$ ipython --no-banner

In [1]: import numpy as np

In [2]: np.set_printoptions(suppress=True, linewidth=100)

In [3]: K = np.loadtxt("x.csv", delimiter=",")

In [4]: K
Out[4]: 
array([[-2.77, -0.62,  0.3 ,  1.58, -2.75,  0.6 , -0.79,  4.17, -0.56],
       [ 2.05, -0.14,  0.36, -0.76,  1.05, -0.48, -0.37, -2.75,  0.1 ],
       [ 0.74,  1.4 ,  0.44, -1.38,  1.19,  0.72,  0.59, -1.79, -2.39],
       [ 1.02,  0.48,  0.34, -0.8 ,  0.79,  0.12,  0.05, -1.67, -0.95],
       [ 3.03,  0.54,  0.2 , -1.66,  2.42, -0.48,  0.28, -4.48, -0.19],
       [ 1.85, -2.72,  0.39,  1.25, -1.07, -1.74, -2.2 , -1.05,  3.28]])

In [5]: round(np.linalg.norm(K, 2), 2)
Out[5]: np.float64(10.0)

In [6]: round(np.linalg.norm(K[5], 1), 2), round(np.linalg.norm(K[5], np.inf), 2)
Out[6]: (np.float64(15.55), np.float64(3.28))

In [7]: np.linalg.norm(K, axis=1).argmax()
Out[7]: np.int64(4)

In [8]: F = np.load("a.npy")

In [9]: F
Out[9]: 
array([[ 0,  0,  0,  2,  0,  0,  0],
       [ 0,  0,  0,  0,  0,  0,  1],
       [ 0,  0,  0,  0,  2,  0,  0],
       [ 0,  0,  0,  0,  0, -2,  0],
       [ 0,  0,  2,  0,  0,  0,  0],
       [ 0,  0,  0,  0,  0,  0,  0],
       [ 0, -1,  0,  0,  0,  0,  0]])

In [10]: F[:, 0] @ F[:, 1]
Out[10]: np.int64(0)

In [11]: np.round(np.linalg.norm(F, axis=0), 2)
Out[11]: array([0., 1., 2., 2., 2., 2., 1.])

In [12]: np.round(np.linalg.svd(F, compute_uv=False), 2)
Out[12]: array([2., 2., 2., 2., 1., 1., 0.])

In [13]: np.round(np.linalg.det(F), 2)
Out[13]: np.float64(0.0)

In [14]: (np.linalg.matrix_power((F != 0) + (F.T != 0) + np.eye(7), 7) > 0).astype(int)
Out[14]: 
array([[1, 0, 0, 1, 0, 1, 0],
       [0, 1, 0, 0, 0, 0, 1],
       [0, 0, 1, 0, 1, 0, 0],
       [1, 0, 0, 1, 0, 1, 0],
       [0, 0, 1, 0, 1, 0, 0],
       [1, 0, 0, 1, 0, 1, 0],
       [0, 1, 0, 0, 0, 0, 1]])

In [15]: np.round(np.sort(np.linalg.eigvals(F).real), 2)
Out[15]: array([-2.,  0.,  0.,  0.,  0.,  0.,  2.])

In [16]: np.round(np.linalg.norm(F) ** 2 / np.linalg.norm(F, 2) ** 2, 2)
Out[16]: np.float64(4.5)

In [17]: round(float(np.linalg.norm(F[6] - F[1])), 2)
Out[17]: 1.41

In [18]: round(float(np.linalg.norm(F, 1)), 2), round(float(np.linalg.norm(F, np.inf)), 2)
Out[18]: (2.0, 2.0)

In [19]: np.round(F @ np.linalg.pinv(F) @ F, 2)
Out[19]: 
array([[ 0.,  0.,  0.,  2.,  0.,  0.,  0.],
       [ 0.,  0.,  0.,  0.,  0.,  0.,  1.],
       [ 0.,  0.,  0.,  0.,  2.,  0.,  0.],
       [ 0.,  0.,  0.,  0.,  0., -2.,  0.],
       [ 0.,  0.,  2.,  0.,  0.,  0.,  0.],
       [ 0.,  0.,  0.,  0.,  0.,  0.,  0.],
       [ 0., -1.,  0.,  0.,  0.,  0.,  0.]])

In [20]: np.unique(F.round(6), axis=0).shape
Out[20]: (7, 7)

In [21]: np.abs(np.diag(np.linalg.qr(F)[1])) > 1e-9
Out[21]: array([False,  True,  True, False,  True, False,  True])

In [22]: np.linalg.lstsq(F[:-1].T, F[-1])[2]
Out[22]: np.int32(5)

In [23]: m1 = np.load("out1.npy")

In [24]: m1.round(2)
Out[24]: 
array([[ 0.38, -0.07, -0.09, -0.09,  0.34, -0.04,  0.22, -0.1 ,  0.04,  0.18, -0.09,  0.04],
       [-0.07,  0.66, -0.04,  0.18, -0.07, -0.16,  0.31,  0.15, -0.01, -0.1 ,  0.08,  0.13],
       [-0.09, -0.04,  0.31, -0.24, -0.06, -0.03, -0.06,  0.06,  0.31, -0.13,  0.07,  0.13],
       [-0.09,  0.18, -0.24,  0.27, -0.1 ,  0.02,  0.02,  0.01, -0.28,  0.03, -0.01, -0.1 ],
       [ 0.34, -0.07, -0.06, -0.1 ,  0.3 , -0.04,  0.19, -0.09,  0.06,  0.15, -0.07,  0.04],
       [-0.04, -0.16, -0.03,  0.02, -0.04,  0.06, -0.12, -0.04, -0.07,  0.02, -0.02, -0.07],
       [ 0.22,  0.31, -0.06,  0.02,  0.19, -0.12,  0.33,  0.02,  0.05,  0.05, -0.01,  0.11],
       [-0.1 ,  0.15,  0.06,  0.01, -0.09, -0.04,  0.02,  0.06,  0.05, -0.08,  0.05,  0.04],
       [ 0.04, -0.01,  0.31, -0.28,  0.06, -0.07,  0.05,  0.05,  0.36, -0.09,  0.06,  0.17],
       [ 0.18, -0.1 , -0.13,  0.03,  0.15,  0.02,  0.05, -0.08, -0.09,  0.12, -0.07, -0.05],
       [-0.09,  0.08,  0.07, -0.01, -0.07, -0.02, -0.01,  0.05,  0.06, -0.07,  0.04,  0.04],
       [ 0.04,  0.13,  0.13, -0.1 ,  0.04, -0.07,  0.11,  0.04,  0.17, -0.05,  0.04,  0.11]])

In [25]: x = np.array([3, 1, 1, 1, 3, 1, 0, 3, 3, 0, 2, 2])

In [26]: np.trace(m1)
Out[26]: np.float64(3.0)

In [27]: np.round(m1 @ m1 @ x, 2)
Out[27]: array([ 1.57,  1.04,  1.07, -1.38,  1.48, -0.85,  1.77,  0.13,  1.9 ,  0.03,  0.1 ,  1.27])

In [28]: (x - m1 @ x) @ (m1 @ x)
Out[28]: np.float64(0.0)

In [29]: np.round(np.linalg.eigvalsh(2 * m1 - np.eye(12)), 2)
Out[29]: array([-1., -1., -1., -1., -1., -1., -1., -1., -1.,  1.,  1.,  1.])

In [30]: round(float(np.linalg.norm(m1, 2) / np.linalg.norm(m1)), 2)
Out[30]: 0.58

In [31]: np.linalg.matrix_rank(m1, rtol=0.1)
Out[31]: np.int64(3)

In [32]: [round(float(x), 2) for x in np.linalg.svd(m1, compute_uv=False)[:3]]
Out[32]: [1.0, 1.0, 1.0]

In [33]: np.argsort(-np.linalg.norm(m1, axis=0).round(6), kind="stable")[:3]
Out[33]: array([1, 0, 8])

In [34]: w, V = np.linalg.eigh(m1)

In [35]: x = np.array([0, -1, -3, -2, -2, -3, -2, 3, -2, 3, 2, 0])

In [36]: np.round(V * np.maximum(w, 0) @ V.T, 2)
Out[36]: 
array([[ 0.38, -0.07, -0.09, -0.09,  0.34, -0.04,  0.22, -0.1 ,  0.04,  0.18, -0.09,  0.04],
       [-0.07,  0.66, -0.04,  0.18, -0.07, -0.16,  0.31,  0.15, -0.01, -0.1 ,  0.08,  0.13],
       [-0.09, -0.04,  0.31, -0.24, -0.06, -0.03, -0.06,  0.06,  0.31, -0.13,  0.07,  0.13],
       [-0.09,  0.18, -0.24,  0.27, -0.1 ,  0.02,  0.02,  0.01, -0.28,  0.03, -0.01, -0.1 ],
       [ 0.34, -0.07, -0.06, -0.1 ,  0.3 , -0.04,  0.19, -0.09,  0.06,  0.15, -0.07,  0.04],
       [-0.04, -0.16, -0.03,  0.02, -0.04,  0.06, -0.12, -0.04, -0.07,  0.02, -0.02, -0.07],
       [ 0.22,  0.31, -0.06,  0.02,  0.19, -0.12,  0.33,  0.02,  0.05,  0.05, -0.01,  0.11],
       [-0.1 ,  0.15,  0.06,  0.01, -0.09, -0.04,  0.02,  0.06,  0.05, -0.08,  0.05,  0.04],
       [ 0.04, -0.01,  0.31, -0.28,  0.06, -0.07,  0.05,  0.05,  0.36, -0.09,  0.06,  0.17],
       [ 0.18, -0.1 , -0.13,  0.03,  0.15,  0.02,  0.05, -0.08, -0.09,  0.12, -0.07, -0.05],
       [-0.09,  0.08,  0.07, -0.01, -0.07, -0.02, -0.01,  0.05,  0.06, -0.07,  0.04,  0.04],
       [ 0.04,  0.13,  0.13, -0.1 ,  0.04, -0.07,  0.11,  0.04,  0.17, -0.05,  0.04,  0.11]])

In [37]: np.round(np.linalg.eigvalsh(m1[1:, 1:]), 2) + 0
Out[37]: array([0.  , 0.  , 0.  , 0.  , 0.  , 0.  , 0.  , 0.  , 0.62, 1.  , 1.  ])

In [38]: np.round(V * np.abs(w) @ V.T, 2)
Out[38]: 
array([[ 0.38, -0.07, -0.09, -0.09,  0.34, -0.04,  0.22, -0.1 ,  0.04,  0.18, -0.09,  0.04],
       [-0.07,  0.66, -0.04,  0.18, -0.07, -0.16,  0.31,  0.15, -0.01, -0.1 ,  0.08,  0.13],
       [-0.09, -0.04,  0.31, -0.24, -0.06, -0.03, -0.06,  0.06,  0.31, -0.13,  0.07,  0.13],
       [-0.09,  0.18, -0.24,  0.27, -0.1 ,  0.02,  0.02,  0.01, -0.28,  0.03, -0.01, -0.1 ],
       [ 0.34, -0.07, -0.06, -0.1 ,  0.3 , -0.04,  0.19, -0.09,  0.06,  0.15, -0.07,  0.04],
       [-0.04, -0.16, -0.03,  0.02, -0.04,  0.06, -0.12, -0.04, -0.07,  0.02, -0.02, -0.07],
       [ 0.22,  0.31, -0.06,  0.02,  0.19, -0.12,  0.33,  0.02,  0.05,  0.05, -0.01,  0.11],
       [-0.1 ,  0.15,  0.06,  0.01, -0.09, -0.04,  0.02,  0.06,  0.05, -0.08,  0.05,  0.04],
       [ 0.04, -0.01,  0.31, -0.28,  0.06, -0.07,  0.05,  0.05,  0.36, -0.09,  0.06,  0.17],
       [ 0.18, -0.1 , -0.13,  0.03,  0.15,  0.02,  0.05, -0.08, -0.09,  0.12, -0.07, -0.05],
       [-0.09,  0.08,  0.07, -0.01, -0.07, -0.02, -0.01,  0.05,  0.06, -0.07,  0.04,  0.04],
       [ 0.04,  0.13,  0.13, -0.1 ,  0.04, -0.07,  0.11,  0.04,  0.17, -0.05,  0.04,  0.11]])

In [39]: t = np.radians(90)

In [40]: r_ = np.eye(12)

In [41]: r_[1, 1] = r_[10, 10] = np.cos(t)

In [42]: r_[1, 10], r_[10, 1] = -np.sin(t), np.sin(t)

In [43]: r_.round(2) + 0
Out[43]: 
array([[ 1.,  0.,  0.,  0.,  0.,  0.,  0.,  0.,  0.,  0.,  0.,  0.],
       [ 0.,  0.,  0.,  0.,  0.,  0.,  0.,  0.,  0.,  0., -1.,  0.],
       [ 0.,  0.,  1.,  0.,  0.,  0.,  0.,  0.,  0.,  0.,  0.,  0.],
       [ 0.,  0.,  0.,  1.,  0.,  0.,  0.,  0.,  0.,  0.,  0.,  0.],
       [ 0.,  0.,  0.,  0.,  1.,  0.,  0.,  0.,  0.,  0.,  0.,  0.],
       [ 0.,  0.,  0.,  0.,  0.,  1.,  0.,  0.,  0.,  0.,  0.,  0.],
       [ 0.,  0.,  0.,  0.,  0.,  0.,  1.,  0.,  0.,  0.,  0.,  0.],
       [ 0.,  0.,  0.,  0.,  0.,  0.,  0.,  1.,  0.,  0.,  0.,  0.],
       [ 0.,  0.,  0.,  0.,  0.,  0.,  0.,  0.,  1.,  0.,  0.,  0.],
       [ 0.,  0.,  0.,  0.,  0.,  0.,  0.,  0.,  0.,  1.,  0.,  0.],
       [ 0.,  1.,  0.,  0.,  0.,  0.,  0.,  0.,  0.,  0.,  0.,  0.],
       [ 0.,  0.,  0.,  0.,  0.,  0.,  0.,  0.,  0.,  0.,  0.,  1.]])

In [44]: out = m1 @ r_.T

In [45]: np.round(np.linalg.svd(m1, compute_uv=False), 2) + 0, np.round(np.linalg.svd(out, compute_uv=False), 2) + 0
Out[45]: 
(array([1., 1., 1., 0., 0., 0., 0., 0., 0., 0., 0., 0.]),
 array([1., 1., 1., 0., 0., 0., 0., 0., 0., 0., 0., 0.]))

In [46]: U, sv, VT = np.linalg.svd(m1)

In [47]: sv.round(2) + 0
Out[47]: array([1., 1., 1., 0., 0., 0., 0., 0., 0., 0., 0., 0.])

In [48]: out = U[:, :3] @ np.diag(sv[:3]) @ VT[:3]

In [49]: round(np.abs(m1 - out).max(), 2)
Out[49]: np.float64(0.0)

In [50]: np.linalg.matrix_rank(m1, rtol=0.05)
Out[50]: np.int64(3)

In [51]: round(float(np.linalg.norm(m1 - out, 2)), 2), np.round(sv[3], 2)
Out[51]: (0.0, np.float64(0.0))

In [52]: np.linalg.matrix_rank(out)
Out[52]: np.int64(3)

In [53]: feats = np.array([[-3, -4, -6, 9, 2, -1],
    ...:     [-2, 4, 9, -4, 7, 4],
    ...:     [2, 5, -3, 8, 3, 9],
    ...:     [3, -7, 9, -9, 8, 6],
    ...:     [-6, 4, -9, 8, 9, -8],
    ...:     [4, -2, 3, 0, 3, -8]])

In [54]: feats
Out[54]: 
array([[-3, -4, -6,  9,  2, -1],
       [-2,  4,  9, -4,  7,  4],
       [ 2,  5, -3,  8,  3,  9],
       [ 3, -7,  9, -9,  8,  6],
       [-6,  4, -9,  8,  9, -8],
       [ 4, -2,  3,  0,  3, -8]])

In [55]: x = np.array([0, -2, 1, 0, 3, -2])

In [56]: rhs = feats @ x

In [57]: rhs
Out[57]: array([ 10,  14, -22,  35,  26,  32])

In [58]: np.round(np.linalg.solve(feats, -3 * rhs), 2) + 0
Out[58]: array([ 0.,  6., -3.,  0., -9.,  6.])

In [59]: def softmax(z):
    ...:     e = np.exp(z - z.max(axis=-1, keepdims=True))
    ...:     return e / e.sum(axis=-1, keepdims=True)
    ...: 

In [60]: np.round(softmax(feats[0] + -1), 2) + 0
Out[60]: array([0., 0., 0., 1., 0., 0.])

In [61]: att = feats @ feats.T / np.sqrt(6)

In [62]: softmax(att).round(6).argmax(axis=1)
Out[62]: array([4, 1, 2, 3, 4, 5])

In [63]: np.round(softmax(att + np.triu(np.full(att.shape, -np.inf), 1)), 2) + 0
Out[63]: 
array([[1., 0., 0., 0., 0., 0.],
       [0., 1., 0., 0., 0., 0.],
       [0., 0., 1., 0., 0., 0.],
       [0., 0., 0., 1., 0., 0.],
       [0., 0., 0., 0., 1., 0.],
       [0., 0., 0., 0., 0., 1.]])

In [64]: rng = np.random.default_rng(219106)

In [65]: idx = rng.permutation(6)

In [66]: idx
Out[66]: array([1, 2, 4, 3, 0, 5])

In [67]: out = feats[idx][:, idx]

In [68]: np.allclose(out, feats)
Out[68]: False

In [69]: np.trace(out)
Out[69]: np.int64(-10)

In [70]: out
Out[70]: 
array([[ 4,  9,  7, -4, -2,  4],
       [ 5, -3,  3,  8,  2,  9],
       [ 4, -9,  9,  8, -6, -8],
       [-7,  9,  8, -9,  3,  6],
       [-4, -6,  2,  9, -3, -1],
       [-2,  3,  3,  0,  4, -8]])

In [71]: round(np.abs(np.linalg.eigvals(feats)).max(), 2)
Out[71]: np.float64(20.75)

In [72]: np.linalg.matrix_power(feats, 2)
Out[72]: 
array([[  16,  -87,   60, -124,   35,  -21],
       [ -22,  117,  -66,  130,   94,  -13],
       [  20,  -65,  114,  -74,  148,  -57],
       [ -28,   88, -243,  272,    2, -116],
       [ -70,   -9,   66, -142,  110,  -19],
       [ -52,   19, -102,   92,    6,   55]])

In [73]: np.allclose(feats, feats.T)
Out[73]: False

In [74]: feats.reshape(-1, 2)
Out[74]: 
array([[-3, -4],
       [-6,  9],
       [ 2, -1],
       [-2,  4],
       [ 9, -4],
       [ 7,  4],
       [ 2,  5],
       [-3,  8],
       [ 3,  9],
       [ 3, -7],
       [ 9, -9],
       [ 8,  6],
       [-6,  4],
       [-9,  8],
       [ 9, -8],
       [ 4, -2],
       [ 3,  0],
       [ 3, -8]])

In [75]: feats.reshape(2, -1)
Out[75]: 
array([[-3, -4, -6,  9,  2, -1, -2,  4,  9, -4,  7,  4,  2,  5, -3,  8,  3,  9],
       [ 3, -7,  9, -9,  8,  6, -6,  4, -9,  8,  9, -8,  4, -2,  3,  0,  3, -8]])

In [76]: blk = feats.reshape(6, 2, -1)

In [77]: blk.transpose(1, 0, 2)
Out[77]: 
array([[[-3, -4, -6],
        [-2,  4,  9],
        [ 2,  5, -3],
        [ 3, -7,  9],
        [-6,  4, -9],
        [ 4, -2,  3]],

       [[ 9,  2, -1],
        [-4,  7,  4],
        [ 8,  3,  9],
        [-9,  8,  6],
        [ 8,  9, -8],
        [ 0,  3, -8]]])

In [78]: blk[:, 0]
Out[78]: 
array([[-3, -4, -6],
       [-2,  4,  9],
       [ 2,  5, -3],
       [ 3, -7,  9],
       [-6,  4, -9],
       [ 4, -2,  3]])
